$ python3 -q
>>> import numpy as np
>>> np.set_printoptions(precision=2, suppress=True, linewidth=100, floatmode="fixed")
>>> def rnd(a):
...     return np.round(a, 2) + 0
... 
>>> J = np.array([[0, 2, 2, 0], [0, 0, 0, 0], [0, 6, 6, 0]])
>>> Uu, s, Vt = np.linalg.svd(J)
>>> vecs = Vt[:(s > 1e-8).sum()]
>>> rng = np.random.default_rng(52)
>>> vec = J[0] + -3 * J[1] + rng.integers(2) * np.eye(4)[2]
>>> vec
array([0.00, 2.00, 3.00, 0.00])
>>> np.linalg.matrix_rank(np.vstack([J, vec]))
np.int64(2)
>>> rnd(np.diag(vecs.T @ vecs))
array([0.00, 0.50, 0.50, 0.00])
>>> np.allclose(vecs.T @ vecs @ vec, vec)
False
>>> rnd(vecs.T @ vecs)
array([[0.00, 0.00, 0.00, 0.00],
       [0.00, 0.50, 0.50, 0.00],
       [0.00, 0.50, 0.50, 0.00],
       [0.00, 0.00, 0.00, 0.00]])
>>> rnd(np.linalg.norm(vec - vecs.T @ vecs @ vec))
np.float64(0.71)
>>> rank = np.linalg.matrix_rank(J)
>>> rank
np.int64(1)
>>> N = np.linalg.svd(J)[2][rank:].T
>>> [int(np.linalg.matrix_rank(J[:, :j + 1])) for j in range(4)]
[0, 1, 1, 1]
>>> N.shape
(4, 3)
>>> rnd(N @ N.T)
array([[ 1.00,  0.00,  0.00,  0.00],
       [ 0.00,  0.50, -0.50,  0.00],
       [ 0.00, -0.50,  0.50,  0.00],
       [ 0.00,  0.00,  0.00,  1.00]])
>>> rnd(J @ N)
array([[0.00, 0.00, 0.00],
       [0.00, 0.00, 0.00],
       [0.00, 0.00, 0.00]])
>>> np.allclose(J @ N, 0)
True
>>> [int(np.linalg.matrix_rank(np.delete(J, i, axis=0))) for i in range(3)]
[1, 1, 1]
>>> [int(np.linalg.matrix_rank(J[:i])) for i in range(1, len(J) + 1)]
[1, 1, 1]
